>>> import numpy as np
>>> np.set_printoptions(precision=3, suppress=True, linewidth=160, floatmode="fixed")
>>> O, _ = np.linalg.qr(np.array([[-2.0, -0.7, -0.6, 1.1],
...     [0.4, -1.1, 0.2, -0.1],
...     [0.6, 0.5, -0.3, 0.2],
...     [0.6, -2.3, -0.5, -0.9]]))
>>> data = 3 * O
>>> data
array([[-2.716, -0.835, -0.689, -0.671],
       [ 0.543, -1.216,  1.503, -2.229],
       [ 0.815,  0.574, -2.292, -1.660],
       [ 0.815, -2.548, -1.007,  0.909]])
>>> u = np.array([1, -3, 2, 3])
>>> out = data + np.outer(u, np.eye(4)[3])
>>> np.linalg.matrix_rank(out - data)
np.int64(1)
>>> u = np.array([0, 1])
>>> np.round(np.correlate(data[0], data[1], "full"), 3) + 0
array([ 6.054, -2.220,  3.582,  0.000, -0.624,  0.441, -0.364])
>>> print(np.polyval(u, data[0]))
[1.000 1.000 1.000 1.000]
>>> out = np.linalg.inv(data)
>>> print(np.round(np.linalg.slogdet(data)[0], 3))
-1.0
>>> (np.abs(out) > 1e-9).astype(int)
array([[1, 1, 1, 1],
       [1, 1, 1, 1],
       [1, 1, 1, 1],
       [1, 1, 1, 1]])
>>> np.allclose(out, data.T)
False
>>> round(float(np.linalg.cond(data)), 3)
1.0
>>> np.round(data @ out, 3) + 0
array([[1.000, 0.000, 0.000, 0.000],
       [0.000, 1.000, 0.000, 0.000],
       [0.000, 0.000, 1.000, 0.000],
       [0.000, 0.000, 0.000, 1.000]])
>>> np.linalg.inv(out)
array([[-2.716, -0.835, -0.689, -0.671],
       [ 0.543, -1.216,  1.503, -2.229],
       [ 0.815,  0.574, -2.292, -1.660],
       [ 0.815, -2.548, -1.007,  0.909]])
>>> print(round(data[:, 0] @ data[:, 1], 3))
0.0
>>> print(np.linalg.svd(data, compute_uv=False))
[3.000 3.000 3.000 3.000]
>>> E = np.array([[-1.0, -0.2, 0.5, -2.6, 0.2],
...     [0.2, 0.5, 0.0, 0.1, 0.7],
...     [-1.1, -0.2, 0.7, -1.3, 0.4]])
>>> E[:, 2] *= 10
>>> E
array([[-1.000, -0.200,  5.000, -2.600,  0.200],
       [ 0.200,  0.500,  0.000,  0.100,  0.700],
       [-1.100, -0.200,  7.000, -1.300,  0.400]])
>>> round(np.linalg.norm(E), 3)
np.float64(9.259)
>>> np.unravel_index(np.abs(E).argmax(), E.shape)
(np.int64(2), np.int64(2))
>>> np.linalg.svd(E, compute_uv=False)
array([9.123, 1.330, 0.858])
>>> np.abs(E).max()
np.float64(7.0)
>>> np.linalg.norm(E, axis=1)
array([5.731, 0.889, 7.218])
>>> round(np.linalg.norm(E[2], 1), 3), np.round(np.linalg.norm(E[2], np.inf), 3)
(np.float64(10.0), np.float64(7.0))
>>> round(np.linalg.norm(E) ** 2 / np.linalg.norm(E, 2) ** 2, 3)
np.float64(1.03)
>>> round(np.linalg.norm(E, "nuc"), 3)
np.float64(11.31)
>>> print(np.round(E[2] @ E[1], 3))
-0.17
>>> np.linalg.norm(E, axis=0)
array([1.500, 0.574, 8.602, 2.909, 0.831])
